% python3 -q
>>> import numpy as np
>>> np.set_printoptions(precision=1, suppress=True, linewidth=200)
>>> m1 = np.load("w.npy")
>>> m1
array([[ 4, -4,  4, -3,  3, -3],
       [-8, -8,  0,  6,  6,  0],
       [ 4,  4,  0, -3, -3,  0],
       [-2,  2, -2, -1,  1, -1],
       [ 4,  4,  0,  2,  2,  0],
       [-2, -2,  0, -1, -1,  0]])
>>> W = np.array([[2, 1], [2, 1], [2, 0], [0, 2], [1, 1], [2, 0]])
>>> coef = np.array([2, 0])
>>> hid = np.maximum(m1 @ W + coef, 0)
>>> np.linalg.matrix_rank(hid)
np.int64(2)
>>> (hid > 0).astype(int)
array([[1, 0],
       [0, 1],
       [1, 0],
       [0, 0],
       [1, 1],
       [0, 0]])
>>> C = np.array([[-3, -1, -2], [-3, -1, -1]])
>>> (hid @ C).round(6).argmax(axis=1)
array([1, 1, 1, 0, 1, 0])
>>> gram = m1.T @ m1
>>> np.linalg.matrix_rank(gram)
np.int64(4)
>>> np.round(np.linalg.eigvalsh(gram)[::-1], 1) + 0
array([261.8,  78.5,  38.2,  11.5,   0. ,   0. ])
>>> (m1 @ m1.T).shape
(6, 6)
>>> np.round(np.linalg.svd(m1, compute_uv=False) ** 2, 1) + 0
array([261.8,  78.5,  38.2,  11.5,   0. ,   0. ])
>>> np.trace(gram), (m1 ** 2).sum()
(np.int64(390), np.int64(390))
>>> r0 = np.array([-2, 3, 0])
>>> np.array([np.convolve(row, r0, "same") for row in m1])
array([[ 20, -20,  18, -15,  15,  -9],
       [ -8, -24, -12,   6,  18,   0],
       [  4,  12,   6,  -3,  -9,   0],
       [-10,  10,  -4,  -5,   5,  -3],
       [  4,  12,  -4,   2,   6,   0],
       [ -2,  -6,   2,  -1,  -3,   0]])
>>> Uu, sig = np.linalg.svd(m1)
Traceback (most recent call last):
  File "<python-input-19>", line 1, in <module>
    Uu, sig = np.linalg.svd(m1)
    ^^^^^^^
ValueError: too many values to unpack (expected 2)
>>> Uu, sig, Vh = np.linalg.svd(m1, full_matrices=False)
>>> np.cumsum(sig ** 2) / np.sum(sig ** 2)
array([0.7, 0.9, 1. , 1. , 1. , 1. ])
>>> round(np.sqrt((sig ** 2).sum()), 1), round(float(np.linalg.norm(m1)), 1)
(np.float64(19.7), 19.7)
>>> (sig > 1e-8).sum()
np.int64(4)
>>> W0 = np.loadtxt("test8.csv", delimiter=",")
>>> W0.round(1) + 0
array([[-0.1, -0.1, -0.1,  0.2,  0.1,  0.3,  0.4,  0.3,  0.4,  0.5,  0.2,  0. ,  0.4, -0.1, -0.2],
       [ 0.3,  0. ,  0.2, -0.1,  0.1,  0.1,  0.2,  0. , -0.4, -0.4,  0.1,  0.2,  0.3, -0.2, -0.5],
       [ 0.1, -0.4,  0. ,  0.3, -0.3, -0.4,  0.3,  0.1, -0.3, -0.1,  0.3, -0.3,  0.2,  0.2,  0.3],
       [-0.5, -0.2,  0. , -0.1,  0.2, -0.2,  0.2,  0.1,  0.1, -0.2,  0.1,  0. , -0.3,  0.5, -0.5],
       [ 0. ,  0.3,  0.5,  0.4,  0. ,  0.1,  0.5, -0.3, -0.2,  0.2, -0.1,  0.1, -0.3,  0.1,  0.1],
       [ 0.2, -0.1,  0.1, -0.5,  0.5, -0.2,  0.4, -0.1,  0.3,  0. , -0.1, -0.2,  0. ,  0. ,  0.3],
       [-0.3, -0.2,  0.3,  0.1,  0.3,  0. , -0.1,  0.4, -0.2,  0. , -0.1,  0. , -0.2, -0.5,  0.2],
       [-0.3,  0. , -0.1, -0.2, -0.2,  0. ,  0.1, -0.1, -0.3,  0.3, -0.6, -0.5,  0.1, -0.1, -0.2],
       [-0.1,  0.2, -0.2,  0.2,  0.2,  0.2,  0. , -0.2,  0.1, -0.3,  0.3, -0.6, -0.1, -0.2, -0.1],
       [ 0.3, -0.5,  0.2,  0.3, -0.1,  0. , -0.1,  0. ,  0.4, -0.1, -0.4, -0.2, -0.1,  0. , -0.2],
       [ 0.1,  0.5, -0.2,  0.3,  0.1, -0.4,  0.1,  0.4,  0.1, -0.1, -0.3,  0.1,  0.1, -0.1, -0.1],
       [ 0.4, -0.2, -0.4,  0.2,  0.3,  0. ,  0.1,  0.1, -0.4,  0.4,  0. ,  0. , -0.4,  0. , -0.2],
       [ 0. , -0.1, -0.3,  0. , -0.1,  0.5,  0.3,  0.2, -0.1, -0.4, -0.3,  0.1, -0.1,  0.2,  0.3],
       [ 0. ,  0. , -0.2, -0.2, -0.5, -0.2,  0.4,  0. ,  0.2,  0. ,  0.1,  0.1, -0.4, -0.5, -0.1],
       [ 0.3,  0.3,  0.3, -0.2, -0.2,  0.2, -0.1,  0.5,  0. ,  0.1,  0.1, -0.4, -0.2,  0.3, -0.1]])
>>> x0 = np.array([0, 1, 1, 0, 1, 0, 0, 0, 2, 1, 1, 2, 1, 0, 1])
>>> 15 - np.linalg.matrix_rank(W0 - np.eye(15), tol=1e-8)
np.int64(1)
>>> np.sort(np.abs(np.degrees(np.angle(np.linalg.eigvals(W0)))))
array([  0. ,  44.9,  44.9,  49.7,  49.7,  86.1,  86.1, 105.7, 105.7, 126.7, 126.7, 157.1, 157.1, 174. , 174. ])
>>> np.abs(np.linalg.eigvals(W0))
array([1., 1., 1., 1., 1., 1., 1., 1., 1., 1., 1., 1., 1., 1., 1.])
>>> round(np.linalg.det(W0), 1)
np.float64(1.0)
>>> np.round(W0.T @ (W0 @ x0), 1) + 0
array([0., 1., 1., 0., 1., 0., 0., 0., 2., 1., 1., 2., 1., 0., 1.])
>>> F = np.loadtxt("case10.csv", delimiter=",")
>>> F
array([[-1.,  4.,  0.,  0.,  0.,  0.,  0.,  0.,  0.,  0.,  0.,  0.,  0.,  0.],
       [ 4.,  4.,  4.,  0.,  0.,  0.,  0.,  0.,  0.,  0.,  0.,  0.,  0.,  0.],
       [ 0.,  4., -2.,  4.,  0.,  0.,  0.,  0.,  0.,  0.,  0.,  0.,  0.,  0.],
       [ 0.,  0.,  4., -5.,  4.,  0.,  0.,  0.,  0.,  0.,  0.,  0.,  0.,  0.],
       [ 0.,  0.,  0.,  4.,  5.,  4.,  0.,  0.,  0.,  0.,  0.,  0.,  0.,  0.],
       [ 0.,  0.,  0.,  0.,  4., -3.,  4.,  0.,  0.,  0.,  0.,  0.,  0.,  0.],
       [ 0.,  0.,  0.,  0.,  0.,  4.,  4.,  4.,  0.,  0.,  0.,  0.,  0.,  0.],
       [ 0.,  0.,  0.,  0.,  0.,  0.,  4., -5.,  4.,  0.,  0.,  0.,  0.,  0.],
       [ 0.,  0.,  0.,  0.,  0.,  0.,  0.,  4., -5.,  4.,  0.,  0.,  0.,  0.],
       [ 0.,  0.,  0.,  0.,  0.,  0.,  0.,  0.,  4., -4.,  4.,  0.,  0.,  0.],
       [ 0.,  0.,  0.,  0.,  0.,  0.,  0.,  0.,  0.,  4., -3.,  4.,  0.,  0.],
       [ 0.,  0.,  0.,  0.,  0.,  0.,  0.,  0.,  0.,  0.,  4., -4.,  4.,  0.],
       [ 0.,  0.,  0.,  0.,  0.,  0.,  0.,  0.,  0.,  0.,  0.,  4., -1.,  4.],
       [ 0.,  0.,  0.,  0.,  0.,  0.,  0.,  0.,  0.,  0.,  0.,  0.,  4.,  2.]])
>>> ev, evecs = np.linalg.eigh(F)
>>> x0 = np.array([-3, 3, 3, 2, -1, -1, 0, 2, 3, -3, 3, 2, -1, 1])
>>> np.round(x0 @ F @ x0 / (x0 @ x0), 1), np.round(ev[0], 1), round(float(ev[-1]), 1)
(np.float64(-2.6), np.float64(-11.5), 8.7)
>>> np.linalg.eigvalsh(F[1:, 1:])
array([-11.5,  -9.4,  -9.1,  -6.7,  -5.2,  -2.8,  -1.6,  -0.2,   2.8,   5.6,   5.8,   6.5,   8.7])
>>> np.abs(F).sum(axis=1).max(), np.round(np.abs(ev).max(), 1)
(np.float64(13.0), np.float64(11.5))
>>> t3 = np.stack([F, -1 * F, F[::-1]])
>>> np.linalg.matrix_rank(t3)
array([14, 14, 14])
>>> (t3 @ F.T).shape
(3, 14, 14)
>>> np.linalg.matrix_rank(t3.reshape(3, -1))
np.int64(2)
>>> np.linalg.norm(t3, axis=(1, 2))
array([24.7, 24.7, 24.7])
>>> other = F / np.sqrt((F ** 2).mean(axis=1, keepdims=True))
>>> other[2]
array([ 0. ,  2.5, -1.2,  2.5,  0. ,  0. ,  0. ,  0. ,  0. ,  0. ,  0. ,  0. ,  0. ,  0. ])
>>> np.linalg.norm(other, axis=1)
array([3.7, 3.7, 3.7, 3.7, 3.7, 3.7, 3.7, 3.7, 3.7, 3.7, 3.7, 3.7, 3.7, 3.7])
>>> np.linalg.matrix_rank(F - F.mean(axis=1, keepdims=True))
np.int64(13)
>>> np.linalg.matrix_rank(other) == np.linalg.matrix_rank(F)
np.True_
>>> arr = np.loadtxt("block11.csv", delimiter=",")
>>> arr
array([[ 5.,  1.,  6.,  0., 20.,  3., 15.,  0.,  9.,  0.,  7.],
       [ 7.,  0.,  9.,  0., 11.,  1.,  8.,  0.,  9.,  0.,  0.],
       [ 7.,  0.,  9.,  0., 11.,  1.,  8.,  0.,  9.,  0.,  0.],
       [ 5.,  0.,  8.,  0.,  8.,  1.,  7.,  0.,  7.,  1.,  0.],
       [ 7.,  0.,  8.,  0., 17.,  2., 12.,  0., 10.,  0.,  5.],
       [11.,  0., 12.,  0., 11.,  0.,  6.,  0., 12.,  0.,  1.],
       [ 7.,  0.,  8.,  0., 17.,  2., 12.,  0., 10.,  0.,  5.],
       [ 5.,  0.,  9.,  0.,  2.,  0.,  3.,  0.,  6.,  4.,  0.],
       [11.,  0., 12.,  0., 11.,  0.,  6.,  0., 12.,  0.,  1.],
       [ 1.,  1.,  4.,  0., 14.,  3., 13.,  0.,  5.,  1.,  1.],
       [ 0.,  1.,  3.,  0., 11.,  3., 12.,  0.,  3.,  4.,  0.],
       [11.,  0., 12.,  0., 11.,  0.,  6.,  0., 12.,  0.,  1.],
       [ 5.,  0.,  7.,  0., 14.,  2., 11.,  0.,  8.,  0.,  2.],
       [ 5.,  0.,  9.,  0.,  2.,  0.,  3.,  0.,  6.,  4.,  0.],
       [ 5.,  0.,  8.,  0.,  8.,  1.,  7.,  0.,  7.,  1.,  0.],
       [ 5.,  0.,  9.,  0.,  2.,  0.,  3.,  0.,  6.,  4.,  0.],
       [ 9.,  0., 10.,  0., 14.,  1.,  9.,  0., 11.,  0.,  3.],
       [11.,  0., 12.,  0., 11.,  0.,  6.,  0., 12.,  0.,  1.],
       [ 0.,  1.,  3.,  0., 11.,  3., 12.,  0.,  3.,  4.,  0.],
       [ 3.,  0.,  7.,  0.,  5.,  1.,  6.,  0.,  5.,  4.,  0.],
       [ 5.,  0.,  8.,  0.,  8.,  1.,  7.,  0.,  7.,  1.,  0.],
       [ 3.,  0.,  6.,  0., 11.,  2., 10.,  0.,  6.,  1.,  0.],
       [ 1.,  1.,  4.,  0., 14.,  3., 13.,  0.,  5.,  1.,  1.],
       [ 3.,  0.,  7.,  0.,  5.,  1.,  6.,  0.,  5.,  4.,  0.],
       [ 3.,  0.,  6.,  0., 11.,  2., 10.,  0.,  6.,  1.,  0.],
       [ 3.,  1.,  5.,  0., 17.,  3., 14.,  0.,  7.,  0.,  4.],
       [ 7.,  0.,  8.,  0., 17.,  2., 12.,  0., 10.,  0.,  5.],
       [ 7.,  0.,  8.,  0., 17.,  2., 12.,  0., 10.,  0.,  5.],
       [ 5.,  0.,  9.,  0.,  2.,  0.,  3.,  0.,  6.,  4.,  0.],
       [11.,  0., 12.,  0., 11.,  0.,  6.,  0., 12.,  0.,  1.],
       [ 3.,  0.,  6.,  0., 11.,  2., 10.,  0.,  6.,  1.,  0.],
       [ 9.,  0., 10.,  0., 14.,  1.,  9.,  0., 11.,  0.,  3.],
       [ 0.,  1.,  3.,  0., 11.,  3., 12.,  0.,  3.,  4.,  0.],
       [ 5.,  0.,  9.,  0.,  2.,  0.,  3.,  0.,  6.,  4.,  0.],
       [ 5.,  1.,  6.,  0., 20.,  3., 15.,  0.,  9.,  0.,  7.],
       [ 1.,  0.,  5.,  0.,  8.,  2.,  9.,  0.,  4.,  4.,  0.],
       [ 7.,  0.,  9.,  0., 11.,  1.,  8.,  0.,  9.,  0.,  0.],
       [ 3.,  1.,  5.,  0., 17.,  3., 14.,  0.,  7.,  0.,  4.],
       [ 0.,  1.,  3.,  0., 11.,  3., 12.,  0.,  3.,  4.,  0.],
       [ 5.,  0.,  8.,  0.,  8.,  1.,  7.,  0.,  7.,  1.,  0.],
       [ 5.,  0.,  7.,  0., 14.,  2., 11.,  0.,  8.,  0.,  2.],
       [ 5.,  0.,  7.,  0., 14.,  2., 11.,  0.,  8.,  0.,  2.],
       [ 3.,  1.,  5.,  0., 17.,  3., 14.,  0.,  7.,  0.,  4.]])
>>> # row 2 repeats row 1
>>> np.unique(arr.round(6), axis=0).shape
(14, 11)
>>> try:
...     np.linalg.inv(arr)
... except np.linalg.LinAlgError as e:
...     print(e)
... 
Last 2 dimensions of the array must be square
>>> np.linalg.lstsq(arr[:-1].T, arr[-1])[2]
np.int32(7)
>>> np.allclose(arr[:-1].T @ np.linalg.lstsq(arr[:-1].T, arr[-1])[0], arr[-1])
True
